% python3 -q
>>> import numpy as np
>>> np.set_printoptions(precision=2, suppress=True, linewidth=200)
>>> rnd = lambda a: np.round(a, 2) + 0
>>> A = np.loadtxt("layer2.csv", delimiter=",")
>>> A
array([[-90.08,  69.29, -10.88,  30.41,  37.92, -11.09, -92.38, -80.29],
       [-89.79,  68.74, -10.84,  30.06,  38.97,  -8.74, -89.14, -80.71],
       [-90.1 ,  71.15, -10.59,  30.01,  41.3 ,  -9.82, -88.93, -80.33],
       [-88.16,  69.82,  -9.55,  29.33,  40.3 ,  -9.19, -89.79, -79.26],
       [-89.76,  68.98, -10.57,  29.49,  41.14, -10.21, -88.34, -78.68],
       [-90.47,  70.06, -11.28,  31.02,  41.98,  -9.1 , -90.77, -77.89],
       [-88.97,  69.92, -10.18,  29.45,  40.3 ,  -9.52, -90.05, -78.76],
       [-89.49,  69.64,  -9.91,  29.75,  38.85, -10.85, -90.89, -81.62],
       [-88.73,  69.44,  -9.54,  30.81,  39.4 ,  -8.75, -91.98, -79.91],
       [-90.1 ,  69.73,  -9.98,  29.69,  40.01,  -8.97, -89.88, -80.24],
       [-87.79,  69.92, -12.6 ,  28.56,  38.84,  -9.14, -90.9 , -78.59],
       [-88.58,  70.35, -10.43,  28.93,  41.29, -10.06, -88.04, -80.67],
       [-89.21,  69.91, -10.99,  29.75,  38.17, -10.6 , -90.64, -80.05],
       [-90.04,  69.29, -10.48,  30.54,  39.45,  -8.89, -89.54, -79.93],
       [-89.41,  70.46,  -8.29,  29.56,  38.6 ,  -9.64, -89.58, -80.33],
       [-89.09,  70.53,  -7.48,  29.08,  39.22,  -9.78, -90.4 , -82.01],
       [-86.49,  71.1 ,  -8.84,  27.63,  40.42, -10.25, -88.38, -80.35],
       [-90.9 ,  69.46,  -9.14,  29.79,  39.25, -10.03, -88.94, -80.83],
       [-91.03,  68.79,  -8.85,  27.79,  38.44, -10.96, -88.98, -78.69],
       [-89.69,  72.7 ,  -9.3 ,  30.77,  40.41,  -9.98, -89.39, -79.91],
       [-90.61,  68.28, -11.2 ,  28.67,  39.82,  -9.65, -90.28, -79.64],
       [-89.94,  70.13, -10.01,  29.47,  40.28,  -7.38, -90.12, -81.54],
       [-90.83,  70.54, -11.64,  30.91,  39.68, -11.76, -89.82, -81.25],
       [-88.5 ,  69.58,  -8.4 ,  31.1 ,  39.6 , -10.62, -90.  , -79.68],
       [-90.77,  69.45, -10.13,  29.38,  41.24,  -9.4 , -90.52, -81.89],
       [-90.3 ,  69.71,  -9.78,  29.85,  40.46, -10.35, -87.72, -81.07],
       [-89.04,  69.05, -10.47,  28.09,  40.16,  -9.97, -89.2 , -80.26],
       [-91.25,  70.06, -10.13,  29.76,  41.76,  -9.46, -89.29, -80.71],
       [-91.2 ,  69.02,  -9.91,  29.7 ,  39.95,  -7.43, -90.44, -79.66]])
>>> rnd(np.linalg.norm(A))
np.float64(934.0)
>>> rnd(A.sum(axis=0))
array([-2600.32,  2025.1 ,  -291.39,   859.35,  1157.21,  -281.59, -2604.33, -2324.75])
>>> np.linalg.matrix_rank(A)
np.int64(8)
>>> np.count_nonzero(A)
np.int64(232)
>>> rnd(A.mean(axis=0))
array([-89.67,  69.83, -10.05,  29.63,  39.9 ,  -9.71, -89.8 , -80.16])
>>> np.zeros(29, 8)
Traceback (most recent call last):
  File "<python-input-10>", line 1, in <module>
    np.zeros(29, 8)
    ~~~~~~~~^^^^^^^
TypeError: Cannot interpret '8' as a data type
